>>> import numpy as np
>>> import numpy.linalg as la
>>> np.set_printoptions(precision=2, suppress=True, linewidth=100, floatmode="fixed")
>>> rnd = lambda a: np.round(a, 2) + 0
>>> feats = np.loadtxt("m.csv", delimiter=",")
>>> feats
array([[ -5.00,  -5.00,   7.00,  -2.00,  -8.00,   0.00,   4.00],
       [  1.00,   3.00,   2.00,   8.00,  -7.00,  -7.00,   3.00],
       [  2.00,   3.00,  -9.00,  -9.00,  -1.00,   8.00,  -7.00],
       [  6.00,   3.00,   2.00,   4.00,   1.00,   1.00,  -9.00],
       [ -5.00,  -3.00,   1.00,   4.00,  -5.00,  -2.00,   8.00],
       [ -5.00,  -8.00,   2.00,   8.00,  -3.00,  -8.00,   0.00],
       [  8.00,   9.00,   0.00,   5.00,   5.00,   9.00,   8.00],
       [  9.00,  -4.00,  -4.00,   3.00,  -9.00,   2.00,   7.00],
       [ -7.00,   7.00,   7.00,   7.00,   0.00,   3.00,   0.00],
       [  9.00,  -6.00,  -6.00,  -8.00,   5.00,   9.00,   3.00],
       [  0.00,   3.00,  -2.00,   4.00,  -4.00,   7.00,  -3.00],
       [ -6.00,  -3.00,   7.00,  -5.00,   6.00,  -6.00,   0.00],
       [ -7.00,   0.00,  -6.00,  -2.00,  -4.00,   2.00,  -9.00],
       [  0.00,  10.00,  17.00,  38.00, -43.00, -35.00,  19.00]])
>>> # row 13 dominates
>>> left, sigma, VT = la.svd(feats, full_matrices=False)
>>> rnd(VT @ VT.T)
array([[1.00, 0.00, 0.00, 0.00, 0.00, 0.00, 0.00],
       [0.00, 1.00, 0.00, 0.00, 0.00, 0.00, 0.00],
       [0.00, 0.00, 1.00, 0.00, 0.00, 0.00, 0.00],
       [0.00, 0.00, 0.00, 1.00, 0.00, 0.00, 0.00],
       [0.00, 0.00, 0.00, 0.00, 1.00, 0.00, 0.00],
       [0.00, 0.00, 0.00, 0.00, 0.00, 1.00, 0.00],
       [0.00, 0.00, 0.00, 0.00, 0.00, 0.00, 1.00]])
>>> rnd(left.T @ left)
array([[1.00, 0.00, 0.00, 0.00, 0.00, 0.00, 0.00],
       [0.00, 1.00, 0.00, 0.00, 0.00, 0.00, 0.00],
       [0.00, 0.00, 1.00, 0.00, 0.00, 0.00, 0.00],
       [0.00, 0.00, 0.00, 1.00, 0.00, 0.00, 0.00],
       [0.00, 0.00, 0.00, 0.00, 1.00, 0.00, 0.00],
       [0.00, 0.00, 0.00, 0.00, 0.00, 1.00, 0.00],
       [0.00, 0.00, 0.00, 0.00, 0.00, 0.00, 1.00]])
>>> rnd(left.T @ feats @ VT.T)
array([[77.61,  0.00,  0.00,  0.00,  0.00,  0.00,  0.00],
       [ 0.00, 27.12,  0.00,  0.00,  0.00,  0.00,  0.00],
       [ 0.00,  0.00, 21.53,  0.00,  0.00,  0.00,  0.00],
       [ 0.00,  0.00,  0.00, 20.50,  0.00,  0.00,  0.00],
       [ 0.00,  0.00,  0.00,  0.00, 14.96,  0.00,  0.00],
       [ 0.00,  0.00,  0.00,  0.00,  0.00, 10.64,  0.00],
       [ 0.00,  0.00,  0.00,  0.00,  0.00,  0.00,  9.17]])
>>> Q, vecs = la.qr(feats[:, :4])[0], la.qr(feats[:, 4:])[0]
>>> sigma = la.svd(Q.T @ vecs, compute_uv=False)
>>> rnd(np.degrees(np.arccos(sigma.clip(0, 1))))
array([21.11, 53.64, 62.03])
>>> rnd(sigma)
array([0.93, 0.59, 0.47])
>>> cen = feats - feats.mean(axis=0)
>>> left, sigma, VT = la.svd(cen, full_matrices=False)
>>> rnd(VT[0] * np.sign(VT[0, np.abs(VT[0]).argmax()]))
array([ 0.04, -0.11, -0.26, -0.53,  0.55,  0.52, -0.27])
>>> rnd((sigma ** 2).sum() ** 2 / (sigma ** 4).sum())
np.float64(1.79)
>>> rnd(sigma)
array([74.02, 26.65, 21.52, 20.25, 14.05, 10.29,  8.45])
>>> np.abs(left[:, 0]).argmax()
np.int64(13)
>>> la.matrix_rank(cen)
np.int64(7)
>>> B = np.array([[8, 2], [5, 0]])
>>> Z = np.array([[1, 0, 0], [2, 2, 3], [3, 2, 1]])
>>> m1 = np.kron(B, Z)
>>> m1
array([[ 8,  0,  0,  2,  0,  0],
       [16, 16, 24,  4,  4,  6],
       [24, 16,  8,  6,  4,  2],
       [ 5,  0,  0,  0,  0,  0],
       [10, 10, 15,  0,  0,  0],
       [15, 10,  5,  0,  0,  0]])
>>> x = np.array([-2, 2, -2, 0, 3, 0])
>>> rhs = m1 @ x
>>> rhs
array([-16, -36, -20, -10, -30, -20])
>>> rnd(la.solve(m1, rhs))
array([-2.00,  2.00, -2.00,  0.00,  3.00,  0.00])
>>> Q, r_ = la.qr(m1)
>>> rnd(Q.T @ Q)
array([[1.00, 0.00, 0.00, 0.00, 0.00, 0.00],
       [0.00, 1.00, 0.00, 0.00, 0.00, 0.00],
       [0.00, 0.00, 1.00, 0.00, 0.00, 0.00],
       [0.00, 0.00, 0.00, 1.00, 0.00, 0.00],
       [0.00, 0.00, 0.00, 0.00, 1.00, 0.00],
       [0.00, 0.00, 0.00, 0.00, 0.00, 1.00]])
>>> rnd(np.abs(np.diag(r_)))
array([35.30,  8.73, 10.89,  3.97,  0.98,  1.22])
>>> rng = np.random.default_rng(579)
>>> labels = rng.permutation(6)
>>> labels
array([4, 0, 2, 5, 3, 1])
>>> B = m1[labels][:, labels]
>>> B
array([[ 0, 10, 15,  0,  0, 10],
       [ 0,  8,  0,  0,  2,  0],
       [ 4, 24,  8,  2,  6, 16],
       [ 0, 15,  5,  0,  0, 10],
       [ 0,  5,  0,  0,  0,  0],
       [ 4, 16, 24,  6,  4, 16]])
>>> np.allclose(B, m1)
False
>>> np.diag(B)
array([ 0,  8,  8,  0,  0, 16])
>>> left, sigma, VT = la.svd(B, full_matrices=False)
>>> np.allclose(left * sigma @ VT, B)
True
>>> rnd(sigma / sigma[0])
array([1.00, 0.31, 0.11, 0.08, 0.03, 0.01])
>>> rnd(np.cumsum(sigma ** 2) / np.sum(sigma ** 2))
array([0.90, 0.98, 0.99, 1.00, 1.00, 1.00])
>>> arr = rng.normal(size=(30, 10)) + 20 * np.array([-3, -5, 5, -3, 9, 6, -5, -3, 8, -4])
>>> rnd(arr)
array([[ -59.87,  -99.34,  100.48,  -59.39,  179.70,  119.76, -100.54,  -60.26,  160.39,  -79.51],
       [ -60.26,  -99.97,   99.90,  -59.73,  178.31,  118.93, -100.21,  -59.54,  159.25,  -79.23],
       [ -62.26, -100.27,   99.77,  -60.14,  180.39,  120.81, -101.17,  -61.07,  161.44,  -80.96],
       [ -59.36,  -99.74,   99.54,  -58.95,  180.17,  119.23,  -99.17,  -59.65,  158.91,  -80.15],
       [ -60.47, -101.66,  100.10,  -59.46,  181.13,  119.40,  -99.84,  -59.88,  160.04,  -80.49],
       [ -59.29,  -99.17,  100.75,  -61.09,  179.08,  118.95, -100.49,  -60.43,  159.58,  -81.05],
       [ -61.37, -100.13,  100.81,  -61.26,  180.45,  120.95,  -99.25,  -60.11,  159.58,  -79.92],
       [ -58.30,  -99.28,   97.83,  -61.52,  181.50,  119.31, -101.22,  -59.08,  157.41,  -80.53],
       [ -59.37, -100.23,  100.63,  -59.74,  179.71,  120.20, -100.09,  -59.96,  158.85,  -80.91],
       [ -59.49, -100.54,   99.25,  -61.99,  179.53,  120.30, -101.00,  -59.45,  158.88,  -79.53],
       [ -60.43, -101.52,  101.10,  -60.98,  177.24,  119.98, -100.01,  -61.23,  159.98,  -80.02],
       [ -60.45, -100.56,  103.32,  -60.44,  179.69,  121.04, -101.13,  -57.88,  160.25,  -80.07],
       [ -60.68,  -99.93,   98.46,  -59.88,  177.20,  121.33, -101.01,  -59.32,  161.53,  -80.72],
       [ -62.55, -100.35,  100.98,  -59.21,  180.18,  120.01, -101.04,  -60.08,  159.16,  -79.81],
       [ -59.99,  -99.44,  101.21,  -60.20,  179.34,  121.17, -100.19,  -62.24,  160.53,  -79.96],
       [ -60.81, -100.51,   99.87,  -59.38,  179.90,  121.00,  -99.81,  -59.96,  161.43,  -79.96],
       [ -60.12,  -99.83,  100.23,  -59.49,  179.83,  120.71,  -99.59,  -61.36,  160.69,  -80.11],
       [ -58.71, -100.26,   99.73,  -61.15,  182.07,  120.32, -100.10,  -60.40,  159.89,  -79.83],
       [ -58.93,  -99.11,   99.65,  -59.22,  178.85,  119.25,  -99.84,  -60.96,  162.33,  -78.41],
       [ -59.75,  -99.18,   99.81,  -60.13,  180.90,  120.99,  -98.93,  -60.45,  159.79,  -80.23],
       [ -57.01, -101.36,  102.01,  -60.89,  178.02,  120.15,  -99.17,  -57.72,  159.21,  -81.03],
       [ -59.96, -101.92,  102.80,  -57.62,  179.51,  119.45,  -99.41,  -60.52,  159.25,  -80.89],
       [ -60.27,  -98.79,  101.52,  -62.19,  178.69,  118.94, -101.24,  -60.17,  161.53,  -79.27],
       [ -60.40,  -99.67,  100.81,  -60.56,  180.48,  120.52, -100.35,  -60.02,  159.43,  -79.86],
       [ -61.07,  -99.57,   97.78,  -60.02,  179.26,  120.47,  -99.46,  -60.30,  159.48,  -80.57],
       [ -59.00, -100.32,  100.78,  -60.12,  180.77,  120.90, -100.26,  -59.96,  160.99,  -80.59],
       [ -60.28,  -99.60,  100.48,  -59.57,  181.03,  119.17, -100.25,  -58.81,  160.50,  -79.39],
       [ -61.62,  -99.49,   99.14,  -60.15,  179.25,  120.68, -101.74,  -58.89,  160.10,  -80.75],
       [ -59.70, -101.10,  100.40,  -59.82,  181.39,  119.61,  -99.83,  -60.17,  161.62,  -79.85],
       [ -59.81,  -99.36,  100.49,  -60.87,  180.29,  120.37, -100.07,  -59.84,  159.71,  -79.77]])
>>> labels = arr[:, 2] > np.median(arr[:, 2])
>>> r0 = arr[labels].mean(axis=0) - arr[~labels].mean(axis=0)
>>> np.argsort(-np.abs(r0).round(6), kind="stable")
array([2, 4, 8, 3, 0, 1, 7, 5, 9, 6])
>>> rnd((((arr - arr.mean(axis=0)) @ r0 > 0) == labels).mean())
np.float64(0.93)
>>> cen = arr - arr.mean(axis=0)
>>> vecs = la.svd(cen)[2][:1]
>>> B = cen - cen @ vecs.T @ vecs
>>> rnd(np.cov(cen @ vecs.T, rowvar=False))
np.float64(1.89)
>>> rnd(la.norm(B) / la.norm(cen))
np.float64(0.89)
>>> rnd(B.std(axis=0))
array([0.85, 0.79, 1.14, 0.86, 1.06, 0.71, 0.71, 0.83, 0.73, 0.61])
>>> labels = rng.permutation(6)
>>> B = m1[:, labels] * rng.choice([-1, 1], 6)
>>> B
array([[  0,   0,  -2,   0,   0,  -8],
       [ -6,   4,  -4,  24, -16, -16],
       [ -2,   4,  -6,   8, -16, -24],
       [  0,   0,   0,   0,   0,  -5],
       [  0,   0,   0,  15, -10, -10],
       [  0,   0,   0,   5, -10, -15]])
>>> left, _, VT = la.svd(m1.T @ B)
>>> rnd(la.lstsq(m1, B)[0])
array([[ 0.00,  0.00,  0.00,  0.00,  0.00, -1.00],
       [ 0.00,  0.00,  0.00,  0.00, -1.00,  0.00],
       [ 0.00,  0.00,  0.00,  1.00,  0.00,  0.00],
       [ 0.00,  0.00, -1.00,  0.00,  0.00,  0.00],
       [ 0.00,  1.00,  0.00,  0.00,  0.00,  0.00],
       [-1.00,  0.00,  0.00,  0.00,  0.00,  0.00]])
>>> labels
array([5, 4, 3, 2, 1, 0])
>>> x = np.array([-1, -2, 0, 2, -5, -2, -1, 3, 5, 3])
>>> h1 = np.maximum(arr @ x, 0)
>>> np.tanh(arr @ x)
array([-1.00, -1.00, -1.00, -1.00, -1.00, -1.00, -1.00, -1.00, -1.00, -1.00, -1.00, -1.00, -1.00,
       -1.00, -1.00, -1.00, -1.00, -1.00, -1.00, -1.00, -1.00, -1.00, -1.00, -1.00, -1.00, -1.00,
       -1.00, -1.00, -1.00, -1.00])
>>> arr.T @ h1
array([0.00, 0.00, 0.00, 0.00, 0.00, 0.00, 0.00, 0.00, 0.00, 0.00])
>>> Q, r_ = la.qr(arr)
>>> Q.shape, r_.shape
((30, 10), (10, 10))
>>> np.allclose(r_.T @ r_, arr.T @ arr)
True
>>> W0 = np.load("run3.npy")
>>> W0
array([[  0,  -3, -10,   2, -11,  -2,   5, -15,  -6,  11,   1,  -5,  11],
       [  3,   0,  -8, -14,  -1, -10,  10,  -3,  11,  -3,   8,  -4, -14],
       [ 10,   8,   0,   6,  -2,  -7,   2, -15,   4,  -2, -13,   4,   0],
       [ -2,  14,  -6,   0,   8,   2,   8,  -4,   7,  10,   2,   7,   3],
       [ 11,   1,   2,  -8,   0, -16,  -7, -16,  -2,  -5,  -2,  -1,   0],
       [  2,  10,   7,  -2,  16,   0,  -6, -10,  10,   1,  -2, -16,  12],
       [ -5, -10,  -2,  -8,   7,   6,   0,  -5,  15,   6,  13,  -8,  -1],
       [ 15,   3,  15,   4,  16,  10,   5,   0,  -6,  -9, -12,   6,   7],
       [  6, -11,  -4,  -7,   2, -10, -15,   6,   0,   0,  -1,  -1,   3],
       [-11,   3,   2, -10,   5,  -1,  -6,   9,   0,   0,  -2,   0,  -4],
       [ -1,  -8,  13,  -2,   2,   2, -13,  12,   1,   2,   0,  -9,  14],
       [  5,   4,  -4,  -7,   1,  16,   8,  -6,   1,   0,   9,   0,   6],
       [-11,  14,   0,  -3,   0, -12,   1,  -7,  -3,   4, -14,  -6,   0]])
>>> # looks like rank 12
>>> rnd(np.abs(la.eigvals(W0)).max())
np.float64(45.24)
>>> rnd(np.sort(np.abs(la.eigvals(W0))))
array([ 0.00,  7.60,  7.60, 10.29, 10.29, 16.30, 16.30, 31.64, 31.64, 38.97, 38.97, 45.24, 45.24])
>>> rank = la.matrix_rank(W0)
>>> rank
np.int64(12)
>>> ns = la.svd(W0)[2][rank:].T
>>> np.allclose(W0 @ ns, 0)
True
>>> [int(la.matrix_rank(W0[:i])) for i in range(1, len(W0) + 1)]
[1, 2, 3, 4, 5, 6, 7, 8, 9, 10, 11, 12, 12]
>>> [int(la.matrix_rank(np.delete(W0, i, axis=0))) for i in range(13)]
[12, 12, 12, 12, 12, 12, 12, 12, 12, 12, 12, 12, 12]
>>> left, sigma, VT = la.svd(W0)
>>> np.argmax(sigma[:-1] / (sigma[1:] + 1e-6)) + 1
np.int64(12)
>>> B = left[:, :12] @ np.diag(sigma[:12]) @ VT[:12]
>>> rnd(np.abs(W0 - B).max())
np.float64(0.0)
>>> la.matrix_rank(W0, rtol=0.05)
np.int64(12)
>>> rnd(la.norm(W0 - B) / la.norm(W0))
np.float64(0.0)
>>> [round(float(x), 2) for x in la.svd(W0, compute_uv=False)[:3]]
[45.24, 45.24, 38.97]
>>> np.argsort(-la.norm(W0, axis=0).round(6), kind="stable")[:3]
array([7, 5, 1])
>>> rnd(la.norm(W0, 2) / la.norm(W0))
np.float64(0.45)
>>> la.cond(W0) > 100
np.True_
>>> la.matrix_rank(W0, rtol=0.1)
np.int64(12)
>>> B = np.array([[0], [5], [5], [0], [4], [3], [1], [2], [2], [0], [4], [3], [4], [4]])
>>> Z = np.array([[5, 4, 3, 3, 1, 4, 3, 0, 1, 1, 5, 1, 2]])
>>> J = B @ Z
>>> J
array([[ 0,  0,  0,  0,  0,  0,  0,  0,  0,  0,  0,  0,  0],
       [25, 20, 15, 15,  5, 20, 15,  0,  5,  5, 25,  5, 10],
       [25, 20, 15, 15,  5, 20, 15,  0,  5,  5, 25,  5, 10],
       [ 0,  0,  0,  0,  0,  0,  0,  0,  0,  0,  0,  0,  0],
       [20, 16, 12, 12,  4, 16, 12,  0,  4,  4, 20,  4,  8],
       [15, 12,  9,  9,  3, 12,  9,  0,  3,  3, 15,  3,  6],
       [ 5,  4,  3,  3,  1,  4,  3,  0,  1,  1,  5,  1,  2],
       [10,  8,  6,  6,  2,  8,  6,  0,  2,  2, 10,  2,  4],
       [10,  8,  6,  6,  2,  8,  6,  0,  2,  2, 10,  2,  4],
       [ 0,  0,  0,  0,  0,  0,  0,  0,  0,  0,  0,  0,  0],
       [20, 16, 12, 12,  4, 16, 12,  0,  4,  4, 20,  4,  8],
       [15, 12,  9,  9,  3, 12,  9,  0,  3,  3, 15,  3,  6],
       [20, 16, 12, 12,  4, 16, 12,  0,  4,  4, 20,  4,  8],
       [20, 16, 12, 12,  4, 16, 12,  0,  4,  4, 20,  4,  8]])
>>> # rows 1 and 2 are equal
>>> rank = la.matrix_rank(J)
>>> rank
np.int64(1)
>>> ns = la.svd(J)[2][rank:].T
>>> ns.shape
(13, 12)
>>> la.matrix_rank(J.T @ J), la.matrix_rank(J @ J.T)
(np.int64(1), np.int64(1))
